$ python -q
>>> import numpy as np
>>> import numpy.linalg as la
>>> np.set_printoptions(precision=2, suppress=True, linewidth=100)
>>> mat = np.load("test7.npy")
>>> mat
array([[-2,  0, -2, -1, -1,  1,  1,  1,  0,  1, -1,  2,  2],
       [ 0, -1, -2, -1,  2,  1,  2, -1,  1,  2,  1, -1,  1],
       [ 1,  2,  0,  0,  1,  1,  1, -2, -2, -1, -2,  2,  1],
       [-1, -1, -1,  2,  1,  2, -1,  0,  1,  1,  0,  0, -1],
       [ 0,  0, -1, -1,  2, -2,  0,  1,  1, -1, -1, -2, -1],
       [-1,  2, -1,  0,  1,  1, -2, -1, -1,  0,  0, -2,  0],
       [-2, -1,  2,  1,  0,  1,  0,  1,  1,  0, -1, -1,  0],
       [ 0,  0,  1,  1,  1,  2, -1, -2, -2,  0,  2,  0, -1],
       [-2,  0,  2,  2, -1,  1, -1,  0, -2, -2,  0,  2, -1],
       [ 2, -2, -2,  0, -2, -2, -1, -2, -1,  0, -2, -2,  2],
       [ 2,  1,  1, -1, -2, -1,  1,  0,  2,  2,  2,  2,  1],
       [-1, -1,  0,  2, -1, -1, -1,  1,  0,  0,  1, -2,  0],
       [-2, -1,  1,  2, -1, -2, -2,  0,  0, -1,  1, -1,  2]])
>>> rng = np.random.default_rng(26)
>>> z = rng.permutation(13)
>>> z
array([ 7, 12, 10,  8,  2, 11,  5,  0,  3,  6,  1,  9,  4])
>>> A2 = mat[z][:, z]
>>> np.trace(A2)
np.int64(0)
>>> np.allclose(A2, mat)
False
>>> A2 = la.inv(mat)
>>> np.round(la.slogdet(mat)[0], 2)
np.float64(-1.0)
>>> np.round(la.det(mat) * la.det(A2), 2)
np.float64(1.0)
>>> np.allclose(A2, mat.T)
False
>>> th = np.radians(180)
>>> R = np.eye(13)
>>> R[9, 9] = R[2, 2] = np.cos(th)
>>> R[9, 2], R[2, 9] = -np.sin(th), np.sin(th)
>>> A2 = mat @ R.T
>>> round(la.det(R), 2), np.trace(R)
(np.float64(1.0), np.float64(9.0))
>>> np.abs(A2 - mat).max(axis=0)
array([0., 0., 4., 0., 0., 0., 0., 0., 0., 4., 0., 0., 0.])
>>> np.allclose(la.norm(mat, axis=1), la.norm(A2, axis=1))
True
>>> J = np.load("layer2.npy")
>>> J
array([[-4.25,  0.08, -4.09, -6.4 , -6.18, -6.34, -4.25, -2.17, -3.92],
       [ 2.47, -0.14,  2.46,  3.7 ,  3.75,  3.53,  2.47,  1.3 ,  2.55],
       [-1.15,  0.  , -1.21, -1.67, -1.44, -1.71, -0.87, -0.5 , -1.07],
       [ 3.38,  0.11,  3.31,  4.91,  5.04,  5.14,  3.16,  1.71,  3.26],
       [-0.03,  0.08, -0.01, -0.32, -0.02, -0.25, -0.22, -0.15, -0.19],
       [-3.81,  0.  , -4.02, -5.86, -5.68, -5.77, -3.99, -1.89, -3.88],
       [ 2.4 , -0.06,  2.33,  3.78,  3.62,  3.6 ,  2.31,  1.15,  2.55],
       [ 1.09,  0.09,  1.05,  1.56,  1.48,  1.5 ,  1.08,  0.46,  0.99],
       [ 2.12,  0.02,  2.13,  3.13,  3.18,  3.34,  2.27,  1.16,  2.11],
       [-3.4 ,  0.07, -3.45, -5.26, -5.11, -5.08, -3.29, -1.64, -3.44],
       [-0.75, -0.05, -0.46, -1.13, -1.16, -0.88, -0.82, -0.16, -0.63],
       [-0.83,  0.01, -0.56, -1.  , -0.84, -0.87, -0.65, -0.28, -0.72],
       [-3.76, -0.09, -3.67, -5.67, -5.51, -5.52, -3.71, -1.77, -3.87],
       [-4.44, -0.02, -4.17, -6.63, -6.28, -6.47, -4.24, -2.32, -4.53],
       [ 0.09,  0.1 ,  0.37,  0.54,  0.24,  0.45,  0.23,  0.13,  0.55],
       [-0.79,  0.09, -0.76, -1.3 , -1.05, -1.27, -0.95, -0.42, -0.91],
       [ 1.4 ,  0.03,  1.36,  2.17,  1.93,  2.08,  1.34,  0.58,  1.19],
       [-0.83,  0.16, -0.85, -1.55, -1.32, -1.2 , -0.77, -0.59, -0.95]])
>>> la.matrix_rank(J, rtol=0.1)
np.int64(1)
>>> np.argsort(-la.norm(J, axis=0).round(6), kind="stable")[:3]
array([3, 5, 4])
